In [1]: import numpy as np

In [2]: from numpy import linalg as LA

In [3]: np.set_printoptions(precision=2, suppress=True, linewidth=120)

In [4]: data = np.loadtxt("out15.csv", delimiter=",")

In [5]: print(data)
[[ 2. -5.  1. -5.  3.  3. -5. -4. -4.  0. -5.]
 [ 5.  2.  4.  2. -4. -4.  5. -3.  0.  4.  1.]
 [ 2. -5.  1. -5.  3.  3. -5. -4. -4.  0. -5.]
 [ 3. -4. -5. -1.  1.  2. -5. -4. -1. -4. -4.]
 [ 4.  1.  2. -1.  3.  5. -2. -4. -1.  2.  3.]
 [-5. -1. -3.  3.  1. -4.  3. -3. -3.  1. -1.]
 [ 5. -1.  5.  2. -1.  0.  5. -1.  4.  1.  4.]]

In [6]: rk = LA.matrix_rank(data)

In [7]: print(rk)
6

In [8]: ns = LA.svd(data)[2][rk:].T

In [9]: print([int(LA.matrix_rank(data[:i])) for i in range(1, len(data) + 1)])
[1, 2, 2, 3, 4, 5, 6]

In [10]: U, sig, Vh = LA.svd(data)

In [11]: print(sig.round(2) + 0)
[21.46 14.15  9.76  7.08  6.28  4.63  0.  ]

In [12]: out = U[:, :6] @ np.diag(sig[:6]) @ Vh[:6]

In [13]: print(out.round(2) + 0)
[[ 2. -5.  1. -5.  3.  3. -5. -4. -4.  0. -5.]
 [ 5.  2.  4.  2. -4. -4.  5. -3.  0.  4.  1.]
 [ 2. -5.  1. -5.  3.  3. -5. -4. -4.  0. -5.]
 [ 3. -4. -5. -1.  1.  2. -5. -4. -1. -4. -4.]
 [ 4.  1.  2. -1.  3.  5. -2. -4. -1.  2.  3.]
 [-5. -1. -3.  3.  1. -4.  3. -3. -3.  1. -1.]
 [ 5. -1.  5.  2. -1.  0.  5. -1.  4.  1.  4.]]

In [14]: print(round(LA.norm(data - out, 2), 2), round(sig[6], 2))
0.0 0.0

In [15]: print(LA.matrix_rank(out))
6

In [16]: t3 = np.stack([data, -2 * data, data[::-1]])

In [17]: print((t3 @ data.T).shape)
(3, 7, 7)

In [18]: print(LA.norm(t3, axis=(1, 2)))
[29.44 58.89 29.44]

In [19]: print(LA.matrix_rank(t3))
[6 6 6]

In [20]: print(np.round(np.trace(LA.pinv(data) @ data), 2))
6.0

In [21]: print(np.round(data @ LA.pinv(data) @ data, 2) + 0)
[[ 2. -5.  1. -5.  3.  3. -5. -4. -4.  0. -5.]
 [ 5.  2.  4.  2. -4. -4.  5. -3.  0.  4.  1.]
 [ 2. -5.  1. -5.  3.  3. -5. -4. -4.  0. -5.]
 [ 3. -4. -5. -1.  1.  2. -5. -4. -1. -4. -4.]
 [ 4.  1.  2. -1.  3.  5. -2. -4. -1.  2.  3.]
 [-5. -1. -3.  3.  1. -4.  3. -3. -3.  1. -1.]
 [ 5. -1.  5.  2. -1.  0.  5. -1.  4.  1.  4.]]

In [22]: try:
    ...:     LA.inv(data)
    ...: except LA.LinAlgError as e:
    ...:     print(e)
    ...: 
Last 2 dimensions of the array must be square

In [23]: print(np.abs(np.diag(LA.qr(data)[1])) > 1e-9)
[ True  True  True  True  True  True False]
